$ python -q
>>> import numpy as np
>>> np.set_printoptions(precision=2, suppress=True, linewidth=140, floatmode="fixed")
>>> tidy = lambda a: np.round(a, 2) + 0
>>> rng = np.random.default_rng(585426)
>>> M = np.eye(8, dtype=int)[rng.permutation(8)] * np.array([1, -2, 2, -1, 0, 2, -2, 0])
>>> M
array([[ 0,  0,  0, -1,  0,  0,  0,  0],
       [ 0,  0,  0,  0,  0,  0, -2,  0],
       [ 0,  0,  0,  0,  0,  2,  0,  0],
       [ 1,  0,  0,  0,  0,  0,  0,  0],
       [ 0, -2,  0,  0,  0,  0,  0,  0],
       [ 0,  0,  2,  0,  0,  0,  0,  0],
       [ 0,  0,  0,  0,  0,  0,  0,  0],
       [ 0,  0,  0,  0,  0,  0,  0,  0]])
>>> # splits into 4 blocks
>>> print(np.unique(M.round(6), axis=0).shape)
(7, 8)
>>> tidy(np.trace(np.linalg.pinv(M) @ M))
np.float64(6.0)
>>> [round(float(x), 2) for x in np.linalg.svd(M, compute_uv=False)[:3]]
[2.0, 2.0, 2.0]
>>> print(np.linalg.cond(M) > 100)
True
>>> print(np.argsort(-np.linalg.norm(M, axis=0).round(6), kind="stable")[:3])
[1 2 5]
>>> print(tidy(np.linalg.norm(M, 1)), tidy(np.linalg.norm(M, np.inf)))
2.0 2.0
>>> np.linalg.norm(M, axis=1).argmax()
np.int64(1)
>>> print(tidy(np.linalg.norm(M, "nuc")))
10.0
>>> tidy(np.linalg.norm(M[1] - M[0]))
np.float64(2.24)
>>> blk = np.stack([M, 3 * M, M[::-1]])
>>> tidy(np.linalg.norm(blk, axis=(1, 2)))
array([ 4.24, 12.73,  4.24])
>>> (blk @ M.T).shape
(3, 8, 8)
>>> blk.shape
(3, 8, 8)
>>> F = np.loadtxt("dump.csv", delimiter=",")
>>> print(F)
[[ 3.00  1.00  1.00  0.00]
 [ 6.00  1.00  2.00  1.00]
 [ 7.00  1.00  3.00  2.00]
 [ 7.00  4.00  5.00  2.00]
 [10.00  6.00  5.00  2.00]
 [11.00  7.00  5.00  3.00]
 [11.00  8.00  6.00  5.00]
 [14.00 10.00  8.00  5.00]
 [14.00 11.00 10.00  5.00]
 [15.00 12.00 11.00  6.00]
 [17.00 13.00 13.00  7.00]
 [17.00 15.00 13.00  9.00]
 [18.00 17.00 14.00 10.00]
 [20.00 19.00 17.00 11.00]
 [21.00 22.00 20.00 13.00]
 [22.00 22.00 22.00 14.00]
 [25.00 25.00 23.00 14.00]
 [28.00 26.00 23.00 16.00]
 [28.00 29.00 25.00 19.00]
 [29.00 29.00 25.00 22.00]
 [30.00 29.00 26.00 22.00]
 [30.00 32.00 27.00 25.00]
 [31.00 32.00 28.00 25.00]
 [32.00 35.00 30.00 26.00]
 [32.00 36.00 33.00 26.00]
 [35.00 39.00 36.00 28.00]
 [36.00 40.00 39.00 31.00]
 [37.00 41.00 41.00 34.00]
 [39.00 41.00 44.00 35.00]
 [40.00 41.00 44.00 35.00]
 [42.00 44.00 46.00 38.00]
 [43.00 46.00 48.00 38.00]
 [45.00 47.00 48.00 39.00]
 [47.00 48.00 51.00 41.00]
 [47.00 50.00 51.00 42.00]
 [49.00 51.00 54.00 45.00]
 [50.00 51.00 57.00 46.00]
 [50.00 54.00 57.00 46.00]
 [52.00 55.00 57.00 48.00]]
>>> lab = F[:, 3] > np.median(F[:, 3])
>>> u = F[lab].mean(axis=0) - F[~lab].mean(axis=0)
>>> np.argsort(-np.abs(u).round(6), kind="stable")
array([2, 1, 3, 0])
>>> print(lab.astype(int))
[0 0 0 0 0 0 0 0 0 0 0 0 0 0 0 0 0 0 0 0 0 1 1 1 1 1 1 1 1 1 1 1 1 1 1 1 1 1 1]
>>> tidy(u)
array([24.13, 28.88, 30.75, 27.05])
>>> tidy((((F - F.mean(axis=0)) @ u > 0) == lab).mean())
np.float64(0.97)
>>> C2 = np.cov(F, rowvar=False)
>>> print(C2.shape)
(4, 4)
>>> print(np.argwhere(np.triu(np.abs(np.corrcoef(F.T)) > 0.8, 1)))
[[0 1]
 [0 2]
 [0 3]
 [1 2]
 [1 3]
 [2 3]]
>>> tidy(C2)
array([[207.37, 242.21, 257.44, 220.60],
       [242.21, 285.42, 301.28, 258.31],
       [257.44, 301.28, 324.09, 276.75],
       [220.60, 258.31, 276.75, 238.88]])
>>> tidy(np.polyfit(F[:, 1], F[:, 0], 1))
array([0.85, 4.23])
>>> tidy(np.linalg.eigvalsh(C2)[::-1])
array([1049.73,    3.60,    1.49,    0.94])
>>> print(np.median(F, axis=0))
[29.00 29.00 25.00 22.00]
>>> Uu, sv, VT = np.linalg.svd(C2)
>>> tidy(sv)
array([1049.73,    3.60,    1.49,    0.94])
>>> print(np.argmax(sv[:-1] / (sv[1:] + 1e-6)) + 1)
1
>>> Y = Uu[:, :1] @ np.diag(sv[:1]) @ VT[:1]
>>> tidy(np.linalg.norm(C2 - Y) / np.linalg.norm(C2))
np.float64(0.0)
>>> tidy(np.linalg.norm(C2 - Y, 2)), tidy(sv[1])
(np.float64(3.6), np.float64(3.6))
>>> Ac = (F - F.mean(axis=0)) / F.std(axis=0)
>>> print(np.argwhere(np.abs(Ac) > 2))
[]
>>> beta = np.linalg.lstsq(np.delete(Ac, 0, axis=1), Ac[:, 0])[0]
>>> tidy(1 - np.var(Ac[:, 0] - np.delete(Ac, 0, axis=1) @ beta))
np.float64(0.99)
>>> Y = np.c_[F[:, :2] @ np.array([[0, 3], [-4, 0]]), np.array([3, 1, 1, 3, 1, -3, 3, -1, -1, -3, -2, -2, -3, 2, -3, 2, -2, 2, -3, 2, 2, -2, -1, -1, -3, 3, -2, 1, 1, 2, -2, -3, -2, 3, 0, 0, 1, 0, 2])]
>>> Y
array([[  -4.00,    9.00,    3.00],
       [  -4.00,   18.00,    1.00],
       [  -4.00,   21.00,    1.00],
       [ -16.00,   21.00,    3.00],
       [ -24.00,   30.00,    1.00],
       [ -28.00,   33.00,   -3.00],
       [ -32.00,   33.00,    3.00],
       [ -40.00,   42.00,   -1.00],
       [ -44.00,   42.00,   -1.00],
       [ -48.00,   45.00,   -3.00],
       [ -52.00,   51.00,   -2.00],
       [ -60.00,   51.00,   -2.00],
       [ -68.00,   54.00,   -3.00],
       [ -76.00,   60.00,    2.00],
       [ -88.00,   63.00,   -3.00],
       [ -88.00,   66.00,    2.00],
       [-100.00,   75.00,   -2.00],
       [-104.00,   84.00,    2.00],
       [-116.00,   84.00,   -3.00],
       [-116.00,   87.00,    2.00],
       [-116.00,   90.00,    2.00],
       [-128.00,   90.00,   -2.00],
       [-128.00,   93.00,   -1.00],
       [-140.00,   96.00,   -1.00],
       [-144.00,   96.00,   -3.00],
       [-156.00,  105.00,    3.00],
       [-160.00,  108.00,   -2.00],
       [-164.00,  111.00,    1.00],
       [-164.00,  117.00,    1.00],
       [-164.00,  120.00,    2.00],
       [-176.00,  126.00,   -2.00],
       [-184.00,  129.00,   -3.00],
       [-188.00,  135.00,   -2.00],
       [-192.00,  141.00,    3.00],
       [-200.00,  141.00,    0.00],
       [-204.00,  147.00,    0.00],
       [-204.00,  150.00,    1.00],
       [-216.00,  150.00,    0.00],
       [-220.00,  156.00,    2.00]])
>>> tidy(np.linalg.lstsq(F, Y[:, 0])[0])
array([ 0.00, -4.00,  0.00,  0.00])
>>> np.linalg.matrix_rank(np.c_[F, Y])
np.int64(5)
>>> J = np.loadtxt("mat.csv", delimiter=",")
>>> J
array([[ 3.99,  0.34,  3.92,  1.80],
       [ 3.89, -1.49,  4.75,  2.05],
       [ 1.51,  2.52, -0.78, -0.57],
       [ 4.85,  0.55,  0.84, -0.25],
       [ 4.83,  0.85,  1.69,  0.14],
       [ 8.84, -0.79,  0.02, -1.63],
       [ 0.74,  1.58,  0.83,  0.58],
       [-1.91, -1.99,  4.00,  2.56],
       [-3.94,  2.36,  3.15,  2.80],
       [ 3.86, 10.22, -7.18, -3.99],
       [ 1.31, -0.69,  2.44,  1.07],
       [ 3.41,  1.83,  0.03, -0.36],
       [-4.41,  1.57,  3.17,  2.78],
       [ 4.13,  7.94, -3.16, -1.92],
       [-0.32,  4.00,  0.73,  0.83],
       [ 5.92,  0.19, -0.02, -0.97],
       [ 5.34,  2.86, -0.79, -1.09],
       [ 4.43,  6.76, -2.39, -1.47],
       [-1.14,  7.01, -3.14, -1.08],
       [ 6.69,  1.94,  0.80, -0.45],
       [-4.42,  7.55, -2.38,  0.10],
       [ 2.26,  8.31, -4.84, -2.37],
       [ 5.40,  0.32,  2.33,  0.50],
       [-2.90,  2.23,  3.22,  2.59],
       [-1.50,  5.58,  0.74,  1.24],
       [ 2.11,  3.81,  0.87,  0.47],
       [ 6.21,  5.80, -2.53, -1.90],
       [ 3.29, -0.34,  0.09, -0.65],
       [-2.10,  6.83, -4.06, -1.29],
       [ 1.48,  5.90, -1.58, -0.49],
       [-2.02, -1.96,  4.06,  2.57],
       [ 3.22,  7.14, -1.61, -0.77],
       [ 5.86,  5.45, -1.58, -1.37],
       [-2.77, -2.83,  5.60,  3.49],
       [ 4.27, -1.70,  2.36,  0.52],
       [ 7.79,  2.84, -2.45, -2.55],
       [ 3.74,  6.98, -3.95, -2.33],
       [ 4.74,  6.62, -4.77, -2.99]])
>>> Y = np.c_[J[:, :1] @ np.array([[2]]), np.array([3, -2, -4, 3, 5, 1, 5, -5, 1, -5, -2, -2, 1, 4, -4, 2, 5, -5, -2, 2, -1, 4, -2, -1, 5, -1, -1, 3, 2, 5, 5, -5, -2, 4, -1, 3, -1, 5])]
>>> Y
array([[ 7.98,  3.00],
       [ 7.78, -2.00],
       [ 3.02, -4.00],
       [ 9.70,  3.00],
       [ 9.66,  5.00],
       [17.68,  1.00],
       [ 1.48,  5.00],
       [-3.82, -5.00],
       [-7.88,  1.00],
       [ 7.72, -5.00],
       [ 2.62, -2.00],
       [ 6.82, -2.00],
       [-8.82,  1.00],
       [ 8.26,  4.00],
       [-0.64, -4.00],
       [11.84,  2.00],
       [10.68,  5.00],
       [ 8.86, -5.00],
       [-2.28, -2.00],
       [13.38,  2.00],
       [-8.84, -1.00],
       [ 4.52,  4.00],
       [10.80, -2.00],
       [-5.80, -1.00],
       [-3.00,  5.00],
       [ 4.22, -1.00],
       [12.42, -1.00],
       [ 6.58,  3.00],
       [-4.20,  2.00],
       [ 2.96,  5.00],
       [-4.04,  5.00],
       [ 6.44, -5.00],
       [11.72, -2.00],
       [-5.54,  4.00],
       [ 8.54, -1.00],
       [15.58,  3.00],
       [ 7.48, -1.00],
       [ 9.48,  5.00]])
>>> tidy(np.linalg.norm(np.linalg.qr(J)[0].T @ Y, axis=0) ** 2 / ((Y ** 2).sum(axis=0) + 1e-12))
array([1.00, 0.03])
>>> np.linalg.matrix_rank(np.c_[J, Y])
np.int64(5)
>>> print(np.linalg.matrix_rank(Y))
2
>>> W0 = np.array([[0, 0, 1, 0, 1, 1, 1, 2],
...     [0, 2, 1, 0, 0, 2, 0, 1],
...     [0, 0, 2, 1, 1, 2, 1, 1],
...     [2, 2, 1, 2, 1, 0, 2, 1],
...     [1, 2, 2, 2, 1, 1, 1, 0],
...     [1, 1, 0, 1, 2, 0, 2, 0],
...     [0, 0, 1, 1, 0, 1, 1, 0]])
>>> Uu, sv, VT = np.linalg.svd(J)
>>> np.argmax(sv[:-1] / (sv[1:] + 1e-6)) + 1
np.int64(3)
>>> Y = Uu[:, :3] @ np.diag(sv[:3]) @ VT[:3]
>>> tidy(np.linalg.norm(J - Y) / np.linalg.norm(J))
np.float64(0.01)
>>> print(np.linalg.matrix_rank(J, rtol=0.05))
3
>>> t = np.radians(30)
>>> R = np.eye(8)
>>> R[3, 3] = R[5, 5] = np.cos(t)
>>> R[3, 5], R[5, 3] = -np.sin(t), np.sin(t)
>>> tidy(R)
array([[ 1.00,  0.00,  0.00,  0.00,  0.00,  0.00,  0.00,  0.00],
       [ 0.00,  1.00,  0.00,  0.00,  0.00,  0.00,  0.00,  0.00],
       [ 0.00,  0.00,  1.00,  0.00,  0.00,  0.00,  0.00,  0.00],
       [ 0.00,  0.00,  0.00,  0.87,  0.00, -0.50,  0.00,  0.00],
       [ 0.00,  0.00,  0.00,  0.00,  1.00,  0.00,  0.00,  0.00],
       [ 0.00,  0.00,  0.00,  0.50,  0.00,  0.87,  0.00,  0.00],
       [ 0.00,  0.00,  0.00,  0.00,  0.00,  0.00,  1.00,  0.00],
       [ 0.00,  0.00,  0.00,  0.00,  0.00,  0.00,  0.00,  1.00]])
>>> Y = W0 @ R.T
>>> print(np.allclose(np.linalg.norm(W0, axis=1), np.linalg.norm(Y, axis=1)))
True
>>> tidy(Y)
array([[ 0.00,  0.00,  1.00, -0.50,  1.00,  0.87,  1.00,  2.00],
       [ 0.00,  2.00,  1.00, -1.00,  0.00,  1.73,  0.00,  1.00],
       [ 0.00,  0.00,  2.00, -0.13,  1.00,  2.23,  1.00,  1.00],
       [ 2.00,  2.00,  1.00,  1.73,  1.00,  1.00,  2.00,  1.00],
       [ 1.00,  2.00,  2.00,  1.23,  1.00,  1.87,  1.00,  0.00],
       [ 1.00,  1.00,  0.00,  0.87,  2.00,  0.50,  2.00,  0.00],
       [ 0.00,  0.00,  1.00,  0.37,  0.00,  1.37,  1.00,  0.00]])
>>> tidy(np.linalg.det(R)), tidy(np.trace(R))
(np.float64(1.0), np.float64(7.73))
>>> tidy(np.abs(Y - W0).max(axis=0))
array([0.00, 0.00, 0.00, 1.13, 0.00, 1.00, 0.00, 0.00])
>>> W1 = np.array([[6, -7, -1, -3],
...     [7, -2, 9, -3],
...     [8, 7, 1, 0],
...     [4, -6, -9, 2],
...     [-1, 1, 2, -6],
...     [-5, -9, -3, 7],
...     [0, -2, 1, -7],
...     [-3, -1, -7, -6]])
>>> beta = np.array([0, 2, -2, -3])
>>> H = np.maximum(Y @ W1 + beta, 0)
>>> tidy(H)
array([[ 0.00,  1.21,  0.00,  0.00],
       [ 6.34,  0.00, 13.80,  0.00],
       [ 0.30,  0.00,  0.00,  0.00],
       [31.93,  0.00,  0.00,  0.00],
       [30.60,  0.00,  3.31,  0.00],
       [11.96,  0.00,  2.71,  0.00],
       [ 2.63,  0.00,  0.00,  0.29]])
>>> Z = np.array([[-2, -1, 0], [2, 1, -2], [-2, 1, 1], [2, 0, 1]])
>>> tidy(H @ Z)
array([[  2.41,   1.21,  -2.41],
       [-40.29,   7.46,  13.80],
       [ -0.61,  -0.30,   0.00],
       [-63.86, -31.93,   0.00],
       [-67.82, -27.28,   3.31],
       [-29.34,  -9.26,   2.71],
       [ -4.68,  -2.63,   0.29]])
>>> print(W1 @ Z)
[[-30 -14  10]
 [-42   0  10]
 [ -4   0 -13]
 [  2 -19   5]
 [-12   4  -6]
 [ 12  -7  22]
 [-20  -1  -2]
 [  6  -5 -11]]
